% python3 -q
>>> import numpy as np
>>> np.set_printoptions(precision=3, suppress=True, linewidth=120, sign=" ")
>>> M2 = np.array([[0, 1, 2, 1, 7],
...     [6, 9, 8, 4, 0],
...     [3, 2, 0, 8, 7],
...     [1, 5, 2, 1, 8],
...     [3, 1, 8, 4, 5],
...     [0, 0, 9, 2, 2],
...     [0, 2, 5, 4, 5],
...     [1, 4, 5, 4, 0]])
>>> m1 = M2.T @ M2
>>> m1
array([[  56,   72,   79,   65,   44],
       [  72,  132,  122,   86,   76],
       [  79,  122,  267,  126,  113],
       [  65,   86,  126,  134,  115],
       [  44,   76,  113,  115,  216]])
>>> ev, evecs = np.linalg.eigh(m1)
>>> vec = np.array([-1, 0, -3, 4, 5])
>>> vec @ m1 @ vec
np.int64(7703)
>>> round(vec @ m1 @ vec / (vec @ vec), 3), round(float(ev[0]), 3), round(float(ev[-1]), 3)
(np.float64(151.039), 8.584, 554.157)
>>> def softmax(z):
...     e = np.exp(z - z.max(axis=-1, keepdims=True))
...     return e / e.sum(axis=-1, keepdims=True)
... 
>>> np.round(softmax(10 * m1[1]), 3) + 0
array([ 0.,  1.,  0.,  0.,  0.])
>>> S = m1 @ m1.T / np.sqrt(5)
>>> np.round(softmax(S + np.triu(np.full(S.shape, -np.inf), 1)), 3) + 0
array([[ 1.,  0.,  0.,  0.,  0.],
       [ 0.,  1.,  0.,  0.,  0.],
       [ 0.,  0.,  1.,  0.,  0.],
       [ 0.,  0.,  1.,  0.,  0.],
       [ 0.,  0.,  1.,  0.,  0.]])
>>> ev, evecs = np.linalg.eig(m1)
>>> np.sort(np.linalg.eigvals(m1.T))
array([   8.584,   37.625,   70.947,  133.688,  554.157])
>>> ev
array([ 554.157,  133.688,    8.584,   70.947,   37.625])
>>> np.round(m1 @ evecs[:, 0] - ev[0] * evecs[:, 0], 3) + 0
array([ 0.,  0.,  0.,  0.,  0.])
>>> np.sort(np.linalg.eigvals(np.linalg.inv(m1)))
array([ 0.002,  0.007,  0.014,  0.027,  0.116])
>>> M2 = np.linalg.inv(m1)
>>> M2.round(3) + 0
array([[ 0.09 , -0.035, -0.001, -0.028,  0.01 ],
       [-0.035,  0.029, -0.004,  0.005, -0.004],
       [-0.001, -0.004,  0.008, -0.004,  0.   ],
       [-0.028,  0.005, -0.004,  0.03 , -0.01 ],
       [ 0.01 , -0.004,  0.   , -0.01 ,  0.01 ]])
>>> np.round(m1 @ M2, 3) + 0
array([[ 1.,  0.,  0.,  0.,  0.],
       [ 0.,  1.,  0.,  0.,  0.],
       [ 0.,  0.,  1.,  0.,  0.],
       [ 0.,  0.,  0.,  1.,  0.],
       [ 0.,  0.,  0.,  0.,  1.]])
>>> M2 = np.array([[1, 1, 3, 0, 1],
...     [3, 1, 1, 2, 3],
...     [3, 0, 2, 3, 0],
...     [0, 1, 1, 3, 1],
...     [2, 2, 3, 2, 0]])
>>> W2 = np.array([[7, 8, 0, 4, 1, 0],
...     [9, 0, 7, 2, 5, 7],
...     [9, 4, 7, 0, 5, 2],
...     [1, 2, 0, 5, 6, 7],
...     [2, 6, 2, 6, 4, 0],
...     [5, 1, 3, 7, 9, 5]])
>>> X = np.block([[M2, np.array([[0, 3, 0, 3, 0, 2],
...     [3, 2, 2, 1, 0, 3],
...     [0, 2, 3, 2, 1, 1],
...     [1, 1, 0, 1, 1, 3],
...     [3, 0, 0, 3, 1, 1]])], [np.zeros((6, 5)), W2]])
>>> X
array([[ 1.,  1.,  3.,  0.,  1.,  0.,  3.,  0.,  3.,  0.,  2.],
       [ 3.,  1.,  1.,  2.,  3.,  3.,  2.,  2.,  1.,  0.,  3.],
       [ 3.,  0.,  2.,  3.,  0.,  0.,  2.,  3.,  2.,  1.,  1.],
       [ 0.,  1.,  1.,  3.,  1.,  1.,  1.,  0.,  1.,  1.,  3.],
       [ 2.,  2.,  3.,  2.,  0.,  3.,  0.,  0.,  3.,  1.,  1.],
       [ 0.,  0.,  0.,  0.,  0.,  7.,  8.,  0.,  4.,  1.,  0.],
       [ 0.,  0.,  0.,  0.,  0.,  9.,  0.,  7.,  2.,  5.,  7.],
       [ 0.,  0.,  0.,  0.,  0.,  9.,  4.,  7.,  0.,  5.,  2.],
       [ 0.,  0.,  0.,  0.,  0.,  1.,  2.,  0.,  5.,  6.,  7.],
       [ 0.,  0.,  0.,  0.,  0.,  2.,  6.,  2.,  6.,  4.,  0.],
       [ 0.,  0.,  0.,  0.,  0.,  5.,  1.,  3.,  7.,  9.,  5.]])
>>> vec = np.array([0, 0, 3, 0, -3, -3, -2, 0, -2, -3, 3])
>>> X @ vec
array([  0., -12.,  -2.,  -1.,  -6., -48., -25., -44., -14., -42., -43.])
>>> np.linalg.norm(X @ vec) <= np.linalg.norm(X, 2) * np.linalg.norm(vec) + 1e-9
np.True_
>>> np.sign((X @ vec).round(6))
array([ 0., -1., -1., -1., -1., -1., -1., -1., -1., -1., -1.])
>>> X * vec
array([[  0.,   0.,   9.,   0.,  -3.,  -0.,  -6.,   0.,  -6.,  -0.,   6.],
       [  0.,   0.,   3.,   0.,  -9.,  -9.,  -4.,   0.,  -2.,  -0.,   9.],
       [  0.,   0.,   6.,   0.,  -0.,  -0.,  -4.,   0.,  -4.,  -3.,   3.],
       [  0.,   0.,   3.,   0.,  -3.,  -3.,  -2.,   0.,  -2.,  -3.,   9.],
       [  0.,   0.,   9.,   0.,  -0.,  -9.,  -0.,   0.,  -6.,  -3.,   3.],
       [  0.,   0.,   0.,   0.,  -0., -21., -16.,   0.,  -8.,  -3.,   0.],
       [  0.,   0.,   0.,   0.,  -0., -27.,  -0.,   0.,  -4., -15.,  21.],
       [  0.,   0.,   0.,   0.,  -0., -27.,  -8.,   0.,  -0., -15.,   6.],
       [  0.,   0.,   0.,   0.,  -0.,  -3.,  -4.,   0., -10., -18.,  21.],
       [  0.,   0.,   0.,   0.,  -0.,  -6., -12.,   0., -12., -12.,   0.],
       [  0.,   0.,   0.,   0.,  -0., -15.,  -2.,   0., -14., -27.,  15.]])
>>> W0 = np.loadtxt("test5.csv", delimiter=",")
>>> W0
array([[ 1.,  2.,  9.,  1.,  5.,  7.,  2.,  4.,  0.,  9.],
       [ 9.,  1.,  2.,  9.,  1.,  5.,  7.,  2.,  4.,  0.],
       [ 0.,  9.,  1.,  2.,  9.,  1.,  5.,  7.,  2.,  4.],
       [ 4.,  0.,  9.,  1.,  2.,  9.,  1.,  5.,  7.,  2.],
       [ 2.,  4.,  0.,  9.,  1.,  2.,  9.,  1.,  5.,  7.],
       [ 7.,  2.,  4.,  0.,  9.,  1.,  2.,  9.,  1.,  5.],
       [ 5.,  7.,  2.,  4.,  0.,  9.,  1.,  2.,  9.,  1.],
       [ 1.,  5.,  7.,  2.,  4.,  0.,  9.,  1.,  2.,  9.],
       [ 9.,  1.,  5.,  7.,  2.,  4.,  0.,  9.,  1.,  2.],
       [ 2.,  9.,  1.,  5.,  7.,  2.,  4.,  0.,  9.,  1.]])
>>> f = np.array([4, 4])
>>> np.polyval(f, W0[0])
array([  8.,  12.,  40.,   8.,  24.,  32.,  12.,  20.,   4.,  40.])
>>> np.array([np.convolve(row, f, "same") for row in W0])
array([[  4.,  12.,  44.,  40.,  24.,  48.,  36.,  24.,  16.,  36.],
       [ 36.,  40.,  12.,  44.,  40.,  24.,  48.,  36.,  24.,  16.],
       [  0.,  36.,  40.,  12.,  44.,  40.,  24.,  48.,  36.,  24.],
       [ 16.,  16.,  36.,  40.,  12.,  44.,  40.,  24.,  48.,  36.],
       [  8.,  24.,  16.,  36.,  40.,  12.,  44.,  40.,  24.,  48.],
       [ 28.,  36.,  24.,  16.,  36.,  40.,  12.,  44.,  40.,  24.],
       [ 20.,  48.,  36.,  24.,  16.,  36.,  40.,  12.,  44.,  40.],
       [  4.,  24.,  48.,  36.,  24.,  16.,  36.,  40.,  12.,  44.],
       [ 36.,  40.,  24.,  48.,  36.,  24.,  16.,  36.,  40.,  12.],
       [  8.,  44.,  40.,  24.,  48.,  36.,  24.,  16.,  36.,  40.]])
>>> np.sort(np.abs(np.fft.fft(W0[0]))), np.sort(np.linalg.svd(W0, compute_uv=False))
(array([  3.322,   3.322,   3.687,   3.687,   6.   ,  12.783,  12.783,  17.435,  17.435,  40.   ]), array([  3.322,   3.322,   3.687,   3.687,   6.   ,  12.783,  12.783,  17.435,  17.435,  40.   ]))
>>> np.fft.fft(W0[0])
array([ 40.    +0.j   ,  -1.528 -3.355j,   2.236 +2.457j, -10.472 +7.331j,  -2.236+17.291j,  -6.    +0.j   ,
        -2.236-17.291j, -10.472 -7.331j,   2.236 -2.457j,  -1.528 +3.355j])
>>> W0 @ (-1.0) ** np.arange(10)
array([-6.,  6., -6.,  6., -6.,  6., -6.,  6., -6.,  6.])
>>> np.allclose(W0 @ W0.T, W0.T @ W0)
True
>>> M2 = W0[0, 0] * W0[1:] - np.outer(W0[1:, 0], W0[0])
>>> M2
array([[  0., -17., -79.,   0., -44., -58., -11., -34.,   4., -81.],
       [  0.,   9.,   1.,   2.,   9.,   1.,   5.,   7.,   2.,   4.],
       [  0.,  -8., -27.,  -3., -18., -19.,  -7., -11.,   7., -34.],
       [  0.,   0., -18.,   7.,  -9., -12.,   5.,  -7.,   5., -11.],
       [  0., -12., -59.,  -7., -26., -48., -12., -19.,   1., -58.],
       [  0.,  -3., -43.,  -1., -25., -26.,  -9., -18.,   9., -44.],
       [  0.,   3.,  -2.,   1.,  -1.,  -7.,   7.,  -3.,   2.,   0.],
       [  0., -17., -76.,  -2., -43., -59., -18., -27.,   1., -79.],
       [  0.,   5., -17.,   3.,  -3., -12.,   0.,  -8.,   9., -17.]])
>>> np.linalg.matrix_rank(M2), np.linalg.matrix_rank(W0)
(np.int64(9), np.int64(10))
>>> W0[:, 0] / W0[0, 0]
array([ 1.,  9.,  0.,  4.,  2.,  7.,  5.,  1.,  9.,  2.])
>>> theta = np.radians(120)
>>> r_ = np.eye(10)
>>> r_[9, 9] = r_[6, 6] = np.cos(theta)
>>> r_[9, 6], r_[6, 9] = -np.sin(theta), np.sin(theta)
>>> r_
array([[ 1.   ,  0.   ,  0.   ,  0.   ,  0.   ,  0.   ,  0.   ,  0.   ,  0.   ,  0.   ],
       [ 0.   ,  1.   ,  0.   ,  0.   ,  0.   ,  0.   ,  0.   ,  0.   ,  0.   ,  0.   ],
       [ 0.   ,  0.   ,  1.   ,  0.   ,  0.   ,  0.   ,  0.   ,  0.   ,  0.   ,  0.   ],
       [ 0.   ,  0.   ,  0.   ,  1.   ,  0.   ,  0.   ,  0.   ,  0.   ,  0.   ,  0.   ],
       [ 0.   ,  0.   ,  0.   ,  0.   ,  1.   ,  0.   ,  0.   ,  0.   ,  0.   ,  0.   ],
       [ 0.   ,  0.   ,  0.   ,  0.   ,  0.   ,  1.   ,  0.   ,  0.   ,  0.   ,  0.   ],
       [ 0.   ,  0.   ,  0.   ,  0.   ,  0.   ,  0.   , -0.5  ,  0.   ,  0.   ,  0.866],
       [ 0.   ,  0.   ,  0.   ,  0.   ,  0.   ,  0.   ,  0.   ,  1.   ,  0.   ,  0.   ],
       [ 0.   ,  0.   ,  0.   ,  0.   ,  0.   ,  0.   ,  0.   ,  0.   ,  1.   ,  0.   ],
       [ 0.   ,  0.   ,  0.   ,  0.   ,  0.   ,  0.   , -0.866,  0.   ,  0.   , -0.5  ]])
>>> M2 = W0 @ r_.T
>>> np.linalg.svd(W0, compute_uv=False), np.linalg.svd(M2, compute_uv=False)
(array([ 40.   ,  17.435,  17.435,  12.783,  12.783,   6.   ,   3.687,   3.687,   3.322,   3.322]), array([ 40.   ,  17.435,  17.435,  12.783,  12.783,   6.   ,   3.687,   3.687,   3.322,   3.322]))
>>> np.abs(M2 - W0).max(axis=0)
array([  0.   ,   0.   ,   0.   ,   0.   ,   0.   ,   0.   ,  10.5  ,   0.   ,   0.   ,  21.294])
>>> np.round(np.linalg.det(r_), 3), np.trace(r_)
(np.float64(1.0), np.float64(7.0))
>>> data = np.array([[-3, 5, -3, 5, -3, 5],
...     [-1, 4, -1, 4, -1, 4],
...     [-5, -5, -5, -5, -5, -5],
...     [-3, 5, -3, 5, -3, 5],
...     [-1, 4, -1, 4, -1, 4],
...     [-5, -5, -5, -5, -5, -5]])
>>> rng = np.random.default_rng(2938)
>>> labels = rng.permutation(6)
>>> labels
array([ 3,  1,  5,  0,  4,  2])
>>> M2 = data[labels][:, labels]
>>> np.round(np.sort(np.abs(np.linalg.eigvals(M2))), 3) + 0
array([ 0.,  0.,  0.,  0.,  0.,  5.])
>>> np.round(np.linalg.det(M2), 3), np.round(np.linalg.det(data[labels]), 3)
(np.float64(0.0), np.float64(0.0))
>>> rank = np.linalg.matrix_rank(data)
>>> rank
np.int64(2)
>>> null = np.linalg.svd(data)[2][rank:].T
>>> [int(np.linalg.matrix_rank(data[:, :j + 1])) for j in range(6)]
[1, 2, 2, 2, 2, 2]
>>> [int(np.linalg.matrix_rank(data[:i])) for i in range(1, len(data) + 1)]
[1, 2, 2, 2, 2, 2]
>>> np.allclose(data @ null, 0)
True
>>> np.round(data @ null, 3) + 0
array([[ 0.,  0.,  0.,  0.],
       [ 0.,  0.,  0.,  0.],
       [ 0.,  0.,  0.,  0.],
       [ 0.,  0.,  0.,  0.],
       [ 0.,  0.,  0.,  0.],
       [ 0.,  0.,  0.,  0.]])
>>> labels = rng.permutation(11)
>>> labels
array([  3,   8,  10,   6,   4,   9,   2,   7,   1,   0,   5])
>>> M2 = X[labels][:, labels]
>>> np.allclose(M2, X)
False
>>> np.trace(M2)
np.float64(35.0)
>>> f, g = data[4], data[2]
>>> f @ f
np.int64(51)
>>> f @ g
np.int64(-45)
>>> pr = (f @ g) / (f @ f) * f
>>> np.round(np.linalg.norm(f + g) ** 2 + np.linalg.norm(f - g) ** 2, 3)
np.float64(402.0)
>>> np.linalg.matrix_rank(np.outer(f, g))
np.int64(1)
>>> np.outer(f, g)
array([[  5,   5,   5,   5,   5,   5],
       [-20, -20, -20, -20, -20, -20],
       [  5,   5,   5,   5,   5,   5],
       [-20, -20, -20, -20, -20, -20],
       [  5,   5,   5,   5,   5,   5],
       [-20, -20, -20, -20, -20, -20]])
